>>> import numpy as np
>>> np.set_printoptions(suppress=True, linewidth=160)
>>> feats = np.load("a.npy")
>>> feats
array([[ 0,  2,  3,  2],
       [-2,  0,  2,  2],
       [-3, -2,  0,  1],
       [-2, -2, -1,  0]])
>>> Y = np.array([[3, 1, 3], [3, 0, 3]])
>>> cent = np.kron(Y, feats)
>>> np.round(np.linalg.norm(cent, 2), 1), round(float(np.linalg.norm(Y, 2) * np.linalg.norm(feats, 2)), 1)
(np.float64(30.8), 30.8)
>>> cent
array([[ 0,  6,  9,  6,  0,  2,  3,  2,  0,  6,  9,  6],
       [-6,  0,  6,  6, -2,  0,  2,  2, -6,  0,  6,  6],
       [-9, -6,  0,  3, -3, -2,  0,  1, -9, -6,  0,  3],
       [-6, -6, -3,  0, -2, -2, -1,  0, -6, -6, -3,  0],
       [ 0,  6,  9,  6,  0,  0,  0,  0,  0,  6,  9,  6],
       [-6,  0,  6,  6,  0,  0,  0,  0, -6,  0,  6,  6],
       [-9, -6,  0,  3,  0,  0,  0,  0, -9, -6,  0,  3],
       [-6, -6, -3,  0,  0,  0,  0,  0, -6, -6, -3,  0]])
>>> np.linalg.matrix_rank(cent)
np.int64(4)
>>> Y = np.array([[-9, 5, 9],
...     [6, 2, 4],
...     [-8, -4, 5],
...     [-8, -2, 3],
...     [-7, 1, -5],
...     [9, 4, 9],
...     [8, 6, -9],
...     [-7, 2, -4],
...     [-7, 9, 9],
...     [-3, 6, 4],
...     [-6, 3, -5],
...     [2, 6, -2]])
>>> Y.T @ cent.T
array([[-116,   -8,  104,  108, -144,  -24,  108,  120],
       [  93,  -52, -171, -145,   63,  -66, -162, -129],
       [  37, -118, -214, -155,   54, -102, -207, -156]])
>>> np.linalg.matrix_rank(cent @ Y)
np.int64(3)
>>> np.einsum("ik,kj->ji", cent, Y)
array([[-116,   -8,  104,  108, -144,  -24,  108,  120],
       [  93,  -52, -171, -145,   63,  -66, -162, -129],
       [  37, -118, -214, -155,   54, -102, -207, -156]])
>>> np.vstack([cent, Y.T]).shape
(11, 12)
>>> cent @ Y
array([[-116,   93,   37],
       [  -8,  -52, -118],
       [ 104, -171, -214],
       [ 108, -145, -155],
       [-144,   63,   54],
       [ -24,  -66, -102],
       [ 108, -162, -207],
       [ 120, -129, -156]])
>>> np.einsum("ik,kj->ij", cent, Y)
array([[-116,   93,   37],
       [  -8,  -52, -118],
       [ 104, -171, -214],
       [ 108, -145, -155],
       [-144,   63,   54],
       [ -24,  -66, -102],
       [ 108, -162, -207],
       [ 120, -129, -156]])
>>> np.linalg.matrix_rank(np.vstack([cent, Y.T]))
np.int64(7)
>>> np.einsum("ij->j", cent)
array([-42, -12,  24,  30,  -7,  -2,   4,   5, -42, -12,  24,  30])
>>> np.einsum("ij,ij->i", cent, cent)
array([323, 228, 266, 171, 306, 216, 252, 162])
>>> data = -1 * np.eye(4) + np.ones((4, 4))
>>> data
array([[0., 1., 1., 1.],
       [1., 0., 1., 1.],
       [1., 1., 0., 1.],
       [1., 1., 1., 0.]])
>>> np.round(np.sort(np.abs(np.linalg.eigvals(data))), 1)
array([1., 1., 1., 3.])
>>> np.allclose(data @ data.T, data.T @ data)
True
>>> (data + data.T) / 2
array([[0., 1., 1., 1.],
       [1., 0., 1., 1.],
       [1., 1., 0., 1.],
       [1., 1., 1., 0.]])
>>> data @ data
array([[3., 2., 2., 2.],
       [2., 3., 2., 2.],
       [2., 2., 3., 2.],
       [2., 2., 2., 3.]])
>>> np.allclose(data, data.T)
True
>>> np.round(np.linalg.matrix_power(data, 4), 1)
array([[21., 20., 20., 20.],
       [20., 21., 20., 20.],
       [20., 20., 21., 20.],
       [20., 20., 20., 21.]])
>>> np.trace(data)
np.float64(0.0)
>>> J = np.load("arr.npy")
>>> J
array([[ -3., -12.,   9.],
       [  6.,  24., -18.],
       [  6.,  30., -24.]])
>>> rank = np.linalg.matrix_rank(J)
>>> rank
np.int64(2)
>>> null = np.linalg.svd(J)[2][rank:].T
>>> np.round(null @ null.T, 1)
array([[ 0.3, -0.3, -0.3],
       [-0.3,  0.3,  0.3],
       [-0.3,  0.3,  0.3]])
>>> np.allclose(J @ null, 0)
True
>>> np.linalg.matrix_rank(J.T @ J), np.linalg.matrix_rank(J @ J.T)
(np.int64(2), np.int64(2))
>>> P = np.triu(np.array([[0, 1, -1], [3, 1, 0], [-2, 2, 3]]), 1) + np.eye(3)
>>> Y = P @ J @ np.linalg.inv(P)
>>> P @ J - J @ P
array([[ 0., -3.,  3.],
       [ 0., -6.,  6.],
       [ 0., -6.,  6.]])
>>> np.unique(J.round(6), axis=0).shape
(3, 3)
>>> np.abs(np.diag(np.linalg.qr(J)[1])) > 1e-9
array([ True,  True, False])
>>> np.round(J @ np.linalg.pinv(J) @ J, 1)
array([[ -3., -12.,   9.],
       [  6.,  24., -18.],
       [  6.,  30., -24.]])
>>> F = np.array([[-0.4, 1.7, 0.9],
...     [-0.7, -0.7, 1.9],
...     [1.5, 1.2, -1.1],
...     [-0.9, 0.5, -0.7],
...     [-1.7, -2.8, -1.6],
...     [-0.2, 0.8, -1.4],
...     [0.6, -1.8, -1.4],
...     [-0.7, -1.4, -2.0],
...     [2.0, 1.4, -0.2],
...     [6.5, -7.0, 9.5],
...     [2.6, -0.2, -0.2]])
>>> Xc = (F - F.mean(axis=0)) / F.std(axis=0)
>>> Xc.std(axis=0)
array([1., 1., 1.])
>>> beta = np.linalg.lstsq(np.delete(Xc, 1, axis=1), Xc[:, 1])[0]
>>> round(float(1 - np.var(Xc[:, 1] - np.delete(Xc, 1, axis=1) @ beta)), 1)
0.5
>>> Xc = F - F.mean(axis=0)
>>> vecs = np.linalg.svd(Xc)[2][:1]
>>> Y = Xc - Xc @ vecs.T @ vecs
>>> np.round(np.linalg.norm(Y) / np.linalg.norm(Xc), 1)
np.float64(0.4)
>>> np.round(np.cov(Xc @ vecs.T, rowvar=False), 1)
np.float64(18.0)
>>> np.linalg.norm(Y, axis=1).round(6).argmax()
np.int64(4)
>>> Xc = F - F.mean(axis=0)
>>> U, sigma, Vt = np.linalg.svd(Xc, full_matrices=False)
>>> np.round(np.abs(Vt[-1]), 1)
array([0.7, 0.3, 0.6])
>>> np.round((sigma ** 2).sum() ** 2 / (sigma ** 4).sum(), 1)
np.float64(1.5)
>>> (np.sign(U[:, 0]) == np.sign(U[0, 0])).astype(int)
array([1, 0, 1, 1, 1, 1, 1, 1, 1, 0, 0])
>>> np.round(Vt[0] * np.sign(Vt[0, np.abs(Vt[0]).argmax()]), 1)
array([ 0.5, -0.5,  0.7])
>>> arr = np.array([[1.0, 0.0, 0.0], [0.5, 0.5, 0.0], [0.0, 0.0, 1.0]])
>>> arr
array([[1. , 0. , 0. ],
       [0.5, 0.5, 0. ],
       [0. , 0. , 1. ]])
>>> (np.linalg.matrix_power((arr != 0) + (arr.T != 0) + np.eye(3), 3) > 0).astype(int)
array([[1, 1, 0],
       [1, 1, 0],
       [0, 0, 1]])
>>> np.round(np.sort(np.linalg.eigvals(arr).real), 1)
array([0.5, 1. , 1. ])
